>>> import numpy as np
>>> from numpy import linalg as LA
>>> np.set_printoptions(precision=1, suppress=True, linewidth=200)
>>> tidy = lambda a: np.round(a, 1) + 0
>>> sigma = 10 * 0.5 ** np.arange(4)
>>> rng = np.random.default_rng(98)
>>> m1 = rng.normal(size=(26, 4)) * rng.permutation(sigma)
>>> print(tidy(m1))
[[ -2.7 -12.4   0.7   3.4]
 [  1.1  10.7  -0.4   3. ]
 [  1.    2.5  -0.6   1.8]
 [  3.7  -0.7  -1.1   2.4]
 [ -1.9  11.9  -0.2  -2.3]
 [  0.8  -1.9  -0.7  12.5]
 [  1.5   4.7   0.3   4.7]
 [ -0.4  -3.4  -0.5  -3.4]
 [ -0.7  11.3  -1.3  -2.3]
 [  0.    4.1   0.7  -1.4]
 [  2.2  -5.6  -0.1  -2.7]
 [  3.8  -6.6  -0.5  -2.5]
 [  6.3  -9.3   1.8  -7.2]
 [ -3.3  -5.3   0.2   7.8]
 [  0.1  -3.    2.1  -1.7]
 [  2.6  -0.9  -1.1  -1.4]
 [ -0.4  -1.4   1.1   3.9]
 [ -1.1 -18.6   1.8   0.6]
 [  1.    3.3  -0.7  -3.7]
 [  0.7  -2.2   1.1  -0.6]
 [ -0.3   0.1   0.9   3.7]
 [  7.1  -1.5   0.   -5. ]
 [  2.8  -6.6  -3.5  -3. ]
 [ -0.3 -20.5  -0.2   6.1]
 [ -3.6   4.7   0.8   5.6]
 [ -2.6  -3.9  -0.3  -1. ]]
>>> G = np.cov(m1, rowvar=False)
>>> print(tidy(m1.std(axis=0)))
[2.6 7.8 1.2 4.4]
>>> print(G.shape)
(4, 4)
>>> print(tidy(LA.eigvalsh(G)[::-1]))
[62.9 22.1  4.9  1.2]
>>> print(tidy(G))
[[ 7.1 -1.3 -0.6 -5.8]
 [-1.3 62.7 -2.1 -2.2]
 [-0.6 -2.1  1.4  0.3]
 [-5.8 -2.2  0.3 19.9]]
>>> print(tidy(np.polyfit(m1[:, 1], m1[:, 0], 1)))
[0.  0.6]
>>> print(tidy(np.corrcoef(m1[:, 1], m1[:, 0])[0, 1]))
-0.1
>>> print(tidy(np.corrcoef(m1.T)))
[[ 1.  -0.1 -0.2 -0.5]
 [-0.1  1.  -0.2 -0.1]
 [-0.2 -0.2  1.   0. ]
 [-0.5 -0.1  0.   1. ]]
>>> Ac = m1 - m1.mean(axis=0)
>>> left, sigma, Vh = LA.svd(Ac, full_matrices=False)
>>> print(tidy(Ac.mean(axis=0)))
[0. 0. 0. 0.]
>>> print(LA.matrix_rank(Ac))
4
>>> print((np.sign(left[:, 0]) == np.sign(left[0, 0])).astype(int))
[1 0 0 0 0 1 0 1 0 0 1 1 1 1 1 0 0 1 0 1 0 0 1 1 0 1]
>>> print(tidy(sigma ** 2 / (sigma ** 2).sum()))
[0.7 0.2 0.1 0. ]
>>> print(tidy(Vh[0] * np.sign(Vh[0, np.abs(Vh[0]).argmax()])))
[0. 1. 0. 0.]
>>> Ac = m1 - m1.mean(axis=0)
>>> vecs = LA.svd(Ac)[2][:3]
>>> A2 = Ac - Ac @ vecs.T @ vecs
>>> print(LA.norm(A2, axis=1).round(6).argmax())
22
>>> print(tidy(np.cov(Ac @ vecs.T, rowvar=False)))
[[62.9  0.   0. ]
 [ 0.  22.1  0. ]
 [ 0.   0.   4.9]]
>>> M = np.array([[1.0, 0.7, 0.5, 0.3, 0.2, 0.2, 0.1, 0.1],
...     [0.7, 1.0, 0.7, 0.5, 0.3, 0.2, 0.2, 0.1],
...     [0.5, 0.7, 1.0, 0.7, 0.5, 0.3, 0.2, 0.2],
...     [0.3, 0.5, 0.7, 1.0, 0.7, 0.5, 0.3, 0.2],
...     [0.2, 0.3, 0.5, 0.7, 1.0, 0.7, 0.5, 0.3],
...     [0.2, 0.2, 0.3, 0.5, 0.7, 1.0, 0.7, 0.5],
...     [0.1, 0.2, 0.2, 0.3, 0.5, 0.7, 1.0, 0.7],
...     [0.1, 0.1, 0.2, 0.2, 0.3, 0.5, 0.7, 1.0]])
>>> print(M)
[[1.  0.7 0.5 0.3 0.2 0.2 0.1 0.1]
 [0.7 1.  0.7 0.5 0.3 0.2 0.2 0.1]
 [0.5 0.7 1.  0.7 0.5 0.3 0.2 0.2]
 [0.3 0.5 0.7 1.  0.7 0.5 0.3 0.2]
 [0.2 0.3 0.5 0.7 1.  0.7 0.5 0.3]
 [0.2 0.2 0.3 0.5 0.7 1.  0.7 0.5]
 [0.1 0.2 0.2 0.3 0.5 0.7 1.  0.7]
 [0.1 0.1 0.2 0.2 0.3 0.5 0.7 1. ]]
>>> ev, vecs = LA.eigh(M)
>>> x0 = np.array([-2, -3, -2, -1, -1, -2, 3, -2])
>>> print(x0 @ M @ x0)
61.8
>>> print((np.sign(vecs[:, -1].round(6)) == np.sign(vecs[0, -1].round(6))).astype(int))
[1 1 1 1 1 1 1 1]
>>> print(tidy(LA.eigvalsh(M[1:, 1:])))
[0.2 0.2 0.2 0.4 0.8 1.6 3.6]
>>> print(tidy(vecs * np.abs(ev) @ vecs.T))
[[1.  0.7 0.5 0.3 0.2 0.2 0.1 0.1]
 [0.7 1.  0.7 0.5 0.3 0.2 0.2 0.1]
 [0.5 0.7 1.  0.7 0.5 0.3 0.2 0.2]
 [0.3 0.5 0.7 1.  0.7 0.5 0.3 0.2]
 [0.2 0.3 0.5 0.7 1.  0.7 0.5 0.3]
 [0.2 0.2 0.3 0.5 0.7 1.  0.7 0.5]
 [0.1 0.2 0.2 0.3 0.5 0.7 1.  0.7]
 [0.1 0.1 0.2 0.2 0.3 0.5 0.7 1. ]]
>>> x0 = np.ones(8)
>>> for _ in range(4):
...     x0 = M @ x0
...     x0 /= LA.norm(x0)
...     print(round(x0 @ M @ x0, 1))
... 
3.8
3.8
3.8
3.8
>>> print(tidy(LA.eigvalsh(M)[-1]))
3.8
>>> A2 = np.c_[m1[:, :2] @ np.array([[6, -1], [7, 4]]), np.array([0, 0, 5, -1, -4, -3, 4, -5, 1, -3, 4, 1, 1, 1, -2, 1, -5, -2, 1, -5, -1, 1, -5, -2, 5, 4])]
>>> print(tidy(A2))
[[-103.4  -47.1    0. ]
 [  81.1   41.6    0. ]
 [  23.6    9.2    5. ]
 [  17.3   -6.3   -1. ]
 [  72.1   49.4   -4. ]
 [  -8.7   -8.4   -3. ]
 [  42.    17.5    4. ]
 [ -26.3  -13.1   -5. ]
 [  75.    45.8    1. ]
 [  28.2   16.3   -3. ]
 [ -25.9  -24.5    4. ]
 [ -23.4  -30.2    1. ]
 [ -27.6  -43.7    1. ]
 [ -57.1  -17.8    1. ]
 [ -20.9  -12.2   -2. ]
 [   9.4   -6.3    1. ]
 [ -12.7   -5.4   -5. ]
 [-136.9  -73.4   -2. ]
 [  29.2   12.2    1. ]
 [ -11.1   -9.4   -5. ]
 [  -0.9    0.7   -1. ]
 [  32.6  -12.9    1. ]
 [ -29.7  -29.4   -5. ]
 [-145.3  -81.6   -2. ]
 [  11.2   22.3    5. ]
 [ -42.7  -13.     4. ]]
>>> print(tidy(LA.norm(LA.qr(m1)[0].T @ A2, axis=0) ** 2 / ((A2 ** 2).sum(axis=0) + 1e-12)))
[1. 1. 0.]
>>> print(LA.matrix_rank(np.c_[m1, A2]))
5
>>> E = np.array([[1, 0, 0, 0, 0, 0, 0, 0],
...     [0, 1, 0, 0, 0, 0, 0, 0],
...     [1, 1, 1, 0, 0, 0, 0, 0],
...     [1, 2, 0, 1, 0, 0, 0, 0],
...     [0, 1, 2, 1, 1, 0, 0, 0],
...     [2, 2, 2, 1, 1, 1, 0, 0],
...     [2, 1, 1, 0, 2, 0, 1, 0],
...     [2, 1, 1, 0, 2, 1, 0, 1]])
>>> # triangular
>>> q, R = LA.qr(E)
>>> print(tidy(q @ R))
[[1. 0. 0. 0. 0. 0. 0. 0.]
 [0. 1. 0. 0. 0. 0. 0. 0.]
 [1. 1. 1. 0. 0. 0. 0. 0.]
 [1. 2. 0. 1. 0. 0. 0. 0.]
 [0. 1. 2. 1. 1. 0. 0. 0.]
 [2. 2. 2. 1. 1. 1. 0. 0.]
 [2. 1. 1. 0. 2. 0. 1. 0.]
 [2. 1. 1. 0. 2. 1. 0. 1.]]
>>> print(np.allclose(R.T @ R, E.T @ E))
True
>>> print(q.shape, R.shape)
(8, 8) (8, 8)
>>> print(np.trace(q @ q.T))
8.0
>>> print(tidy(R))
[[-3.9 -2.8 -2.3 -0.8 -2.6 -1.  -0.5 -0.5]
 [ 0.  -2.2 -1.1 -1.3  0.2  0.   0.2  0.2]
 [ 0.   0.  -2.1 -0.4 -1.  -0.3  0.   0. ]
 [ 0.   0.   0.  -0.8  0.3 -0.1  0.2  0.2]
 [ 0.   0.   0.   0.  -1.5 -0.1 -0.4 -0.4]
 [ 0.   0.   0.   0.   0.  -0.9  0.6 -0.5]
 [ 0.   0.   0.   0.   0.   0.  -0.4  0.5]
 [ 0.   0.   0.   0.   0.   0.   0.   0.1]]
>>> blk = np.stack([E, 2 * E, E[::-1]])
>>> print(LA.matrix_rank(blk.reshape(3, -1)))
2
>>> print((blk @ E.T).shape)
(3, 8, 8)
>>> print(E.reshape(-1, 2))
[[1 0]
 [0 0]
 [0 0]
 [0 0]
 [0 1]
 [0 0]
 [0 0]
 [0 0]
 [1 1]
 [1 0]
 [0 0]
 [0 0]
 [1 2]
 [0 1]
 [0 0]
 [0 0]
 [0 1]
 [2 1]
 [1 0]
 [0 0]
 [2 2]
 [2 1]
 [1 1]
 [0 0]
 [2 1]
 [1 0]
 [2 0]
 [1 0]
 [2 1]
 [1 0]
 [2 1]
 [0 1]]
>>> blk = E.reshape(8, 2, -1)
>>> print(blk.sum(axis=1))
[[1 0 0 0]
 [0 1 0 0]
 [1 1 1 0]
 [1 2 0 1]
 [1 1 2 1]
 [3 3 2 1]
 [4 1 2 0]
 [4 2 1 1]]
>>> print(blk.transpose(1, 0, 2))
[[[1 0 0 0]
  [0 1 0 0]
  [1 1 1 0]
  [1 2 0 1]
  [0 1 2 1]
  [2 2 2 1]
  [2 1 1 0]
  [2 1 1 0]]

 [[0 0 0 0]
  [0 0 0 0]
  [0 0 0 0]
  [0 0 0 0]
  [1 0 0 0]
  [1 1 0 0]
  [2 0 1 0]
  [2 1 0 1]]]
>>> print(blk.shape)
(8, 2, 4)
>>> print(blk[:, 0])
[[1 0 0 0]
 [0 1 0 0]
 [1 1 1 0]
 [1 2 0 1]
 [0 1 2 1]
 [2 2 2 1]
 [2 1 1 0]
 [2 1 1 0]]
>>> print(np.einsum("ihd,jhd->hij", blk, blk).shape)
(2, 8, 8)
>>> A2 = E / np.sqrt((E ** 2).mean(axis=1, keepdims=True))
>>> print(LA.matrix_rank(A2) == LA.matrix_rank(E))
True
>>> print(tidy(A2[1]))
[0.  2.8 0.  0.  0.  0.  0.  0. ]
>>> A = np.load("a.npy")
>>> print(A)
[[0 0 4]
 [0 0 2]
 [0 0 0]]
>>> print(np.einsum("ij,ji->", A, A))
0
>>> print(tidy(LA.det(2 * A)), tidy(LA.det(A)))
0.0 0.0
>>> print(tidy(LA.det(A.T)))
0.0
>>> print(tidy(LA.det(A[::-1])))
0.0
>>> print(tidy(LA.eigvals(A)))
[0. 0. 0.]
>>> K = np.load("arr.npy")
>>> print(K)
[[ 14 -10 -11  10   2  -9  -4]
 [-10  14  13  -6   2   7  -4]
 [-11  13  14  -5  -2   7  -5]
 [ 10  -6  -5  10  -2  -7  -8]
 [  2   2  -2  -2   8   0   2]
 [ -9   7   7  -7   0   6   3]
 [ -4  -4  -5  -8   2   3  14]]
>>> left, sigma, Vh = LA.svd(K)
>>> print(np.argmax(sigma[:-1] / (sigma[1:] + 1e-6)) + 1)
3
>>> A2 = left[:, :3] @ np.diag(sigma[:3]) @ Vh[:3]
>>> print(tidy(LA.norm(K - A2, 2)), tidy(sigma[3]))
0.0 0.0
>>> print(tidy(A2))
[[ 14. -10. -11.  10.   2.  -9.  -4.]
 [-10.  14.  13.  -6.   2.   7.  -4.]
 [-11.  13.  14.  -5.  -2.   7.  -5.]
 [ 10.  -6.  -5.  10.  -2.  -7.  -8.]
 [  2.   2.  -2.  -2.   8.   0.   2.]
 [ -9.   7.   7.  -7.   0.   6.   3.]
 [ -4.  -4.  -5.  -8.   2.   3.  14.]]
>>> print(tidy(np.abs(K - A2).max()))
0.0
>>> print(tidy(LA.norm(K - A2) / LA.norm(K)))
0.0
>>> print(LA.cond(K) > 100)
True
>>> print(tidy(LA.norm(K, 2) / LA.norm(K)))
0.9
>>> print(np.argsort(-LA.norm(K, axis=0).round(6), kind="stable")[:3])
[0 2 1]
>>> rk = LA.matrix_rank(K)
>>> print(rk)
3
>>> N = LA.svd(K)[2][rk:].T
>>> print([int(LA.matrix_rank(K[:i])) for i in range(1, len(K) + 1)])
[1, 2, 3, 3, 3, 3, 3]
>>> print(N.shape)
(7, 4)
>>> print(np.allclose(K @ N, 0))
True
>>> print([int(LA.matrix_rank(K[:, :j + 1])) for j in range(7)])
[1, 2, 3, 3, 3, 3, 3]
>>> data = np.loadtxt("m.csv", delimiter=",")
>>> print(data)
[[2. 1. 0.]
 [0. 2. 1.]
 [0. 0. 2.]]
>>> # triangular: eigenvalues sit on the diagonal
>>> q, vecs = LA.qr(data[:, :1])[0], LA.qr(data[:, 1:])[0]
>>> sigma = LA.svd(q.T @ vecs, compute_uv=False)
>>> print(tidy(sigma))
[0.5]
>>> np.zeros(3, 3)
Traceback (most recent call last):
  File "<python-input-96>", line 1, in <module>
    np.zeros(3, 3)
    ~~~~~~~~^^^^^^
TypeError: Cannot interpret '3' as a data type
>>> print(tidy(LA.svd(data, compute_uv=False)))
[2.8 2.1 1.4]
>>> print(np.count_nonzero(data))
5
>>> print(tidy(LA.norm(data)))
3.7
>>> print(data.sum(axis=0))
[2. 3. 3.]
>>> hat = np.triu(np.array([[-2, -2, 1], [0, -2, 1], [-2, -1, -2]]), 1) + np.eye(3)
>>> A2 = hat @ data @ LA.inv(hat)
>>> print(tidy(LA.det(A2)))
8.0
>>> print(np.trace(A2), np.trace(data))
6.0 6.0
>>> print(tidy(np.sort(LA.eigvals(data))))
[2. 2. 2.]
>>> X = np.array([[-0.2, -7.7, -3.8, 0.1, -11.8, -8.6, -7.7],
...     [-0.1, 2.5, 0.6, 0.2, 3.3, 1.6, 2.3],
...     [-0.2, -1.2, -0.7, -0.1, -0.6, 0.1, -0.8],
...     [-0.3, 4.7, 3.0, 0.3, 7.1, 3.8, 4.6],
...     [0.0, -5.1, -3.9, -0.2, -5.7, -2.1, -4.8],
...     [0.3, 4.5, 0.3, 0.2, 10.6, 9.7, 4.8],
...     [0.1, 9.2, 3.8, 0.2, 14.4, 10.4, 9.8],
...     [-0.1, 5.8, 5.2, 0.3, 6.7, 1.8, 6.0]])
>>> A2 = np.c_[X[:, :4] @ np.array([[-1, 1, -2, 2], [3, 0, 1, 2], [3, -2, 1, 1], [3, 1, -1, 2]]), np.array([0, -5, -5, 1, -2, -2, 2, -1])]
>>> print(tidy(A2))
[[-34.    7.5 -11.2 -19.4   0. ]
 [ 10.   -1.1   3.1   5.8  -5. ]
 [ -5.8   1.1  -1.4  -3.7  -5. ]
 [ 24.3  -6.    8.   12.4   1. ]
 [-27.6   7.6  -8.8 -14.5  -2. ]
 [ 14.7  -0.1   4.   10.3  -2. ]
 [ 39.5  -7.3  12.6  22.8   2. ]
 [ 34.  -10.2  10.9  17.2  -1. ]]
>>> print(LA.matrix_rank(np.c_[X, A2]))
8
>>> x0 = np.array([-2, 1, -1, -1, -1, 1, -1])
>>> target = X @ x0
>>> print(tidy(LA.solve(X.T @ X, X.T @ target)))
[-2.  1. -1. -1. -1.  1. -1.]
>>> target = target + 0.1 * rng.normal(size=8)
>>> print(tidy(target))
[  7.3  -2.    1.7  -5.9   7.5  -2.3  -8.9 -10.4]
>>> beta, *_ = LA.lstsq(X, target)
>>> print(tidy(LA.norm(target - X @ beta)))
0.0
>>> print(tidy(X.T @ (target - X @ beta)))
[0. 0. 0. 0. 0. 0. 0.]
>>> print([round(float(LA.norm(LA.solve(X.T @ X + lam * np.eye(7), X.T @ target))), 2) for lam in (0, 1, 10, 100)])
[3.53, 1.21, 0.99, 0.56]
>>> hat = X @ LA.solve(X.T @ X, X.T)
>>> print(tidy(np.diag(hat)))
[1.  1.  0.7 0.9 0.5 1.  1.  1. ]
>>> print(tidy(np.trace(hat)))
7.0
>>> lab = rng.permutation(7)
>>> A2 = X[:, lab] * rng.choice([-1, 1], 7)
>>> print(A2)
[[-11.8  -7.7  -3.8  -0.1   7.7  -0.2   8.6]
 [  3.3   2.3   0.6  -0.2  -2.5  -0.1  -1.6]
 [ -0.6  -0.8  -0.7   0.1   1.2  -0.2  -0.1]
 [  7.1   4.6   3.   -0.3  -4.7  -0.3  -3.8]
 [ -5.7  -4.8  -3.9   0.2   5.1   0.    2.1]
 [ 10.6   4.8   0.3  -0.2  -4.5   0.3  -9.7]
 [ 14.4   9.8   3.8  -0.2  -9.2   0.1 -10.4]
 [  6.7   6.    5.2  -0.3  -5.8  -0.1  -1.8]]
>>> left, _, Vh = LA.svd(X.T @ A2)
>>> print(tidy(left @ Vh))
[[ 0.  0.  0.  0.  0.  1.  0.]
 [ 0.  0.  0.  0. -1.  0.  0.]
 [ 0.  0.  1.  0.  0.  0.  0.]
 [ 0.  0.  0. -1.  0.  0.  0.]
 [ 1.  0.  0.  0.  0.  0.  0.]
 [ 0.  0.  0.  0.  0.  0. -1.]
 [ 0.  1.  0.  0.  0.  0.  0.]]
>>> print(tidy(LA.lstsq(X, A2)[0]))
[[ 0.  0.  0.  0.  0.  1.  0.]
 [ 0.  0.  0.  0. -1.  0.  0.]
 [ 0.  0.  1.  0.  0.  0.  0.]
 [ 0.  0.  0. -1.  0.  0.  0.]
 [ 1.  0.  0.  0.  0.  0.  0.]
 [ 0.  0.  0.  0.  0.  0. -1.]
 [ 0.  1.  0.  0.  0.  0.  0.]]
>>> arr = np.loadtxt("case15.csv", delimiter=",")
>>> print(arr)
[[ 54.  42.  63.  36.  58.  21.  43.]
 [ 42.  81.  82.  29.  78.  36.  63.]
 [ 63.  82. 105.  43.  94.  34.  73.]
 [ 36.  29.  43.  38.  50.  18.  25.]
 [ 58.  78.  94.  50.  98.  39.  70.]
 [ 21.  36.  34.  18.  39.  39.  40.]
 [ 43.  63.  73.  25.  70.  40.  74.]]
>>> f, g = arr[1], arr[0]
>>> print(f @ g)
19869.0
>>> p = (f @ g) / (f @ f) * f
>>> print(tidy((g - p) @ f))
0.0
>>> print(np.outer(f, g))
[[2268. 1764. 2646. 1512. 2436.  882. 1806.]
 [4374. 3402. 5103. 2916. 4698. 1701. 3483.]
 [4428. 3444. 5166. 2952. 4756. 1722. 3526.]
 [1566. 1218. 1827. 1044. 1682.  609. 1247.]
 [4212. 3276. 4914. 2808. 4524. 1638. 3354.]
 [1944. 1512. 2268. 1296. 2088.  756. 1548.]
 [3402. 2646. 3969. 2268. 3654. 1323. 2709.]]
>>> print(tidy(g - p))
[ 23.4 -17.1   3.2  14.8   1.1  -5.3  -3. ]
>>> print(tidy(p))
[30.6 59.1 59.8 21.2 56.9 26.3 46. ]
>>> A2 = LA.inv(arr)
>>> print(tidy(LA.inv(A2)))
[[ 54.  42.  63.  36.  58.  21.  43.]
 [ 42.  81.  82.  29.  78.  36.  63.]
 [ 63.  82. 105.  43.  94.  34.  73.]
 [ 36.  29.  43.  38.  50.  18.  25.]
 [ 58.  78.  94.  50.  98.  39.  70.]
 [ 21.  36.  34.  18.  39.  39.  40.]
 [ 43.  63.  73.  25.  70.  40.  74.]]
>>> print(tidy(LA.cond(arr)))
640.5
>>> print((np.abs(A2) > 1e-9).astype(int))
[[1 1 1 1 1 1 1]
 [1 1 1 1 1 1 1]
 [1 1 1 1 1 1 1]
 [1 1 1 1 1 1 1]
 [1 1 1 1 1 1 1]
 [1 1 1 1 1 1 1]
 [1 1 1 1 1 1 1]]
>>> print(np.allclose(A2, arr.T))
False
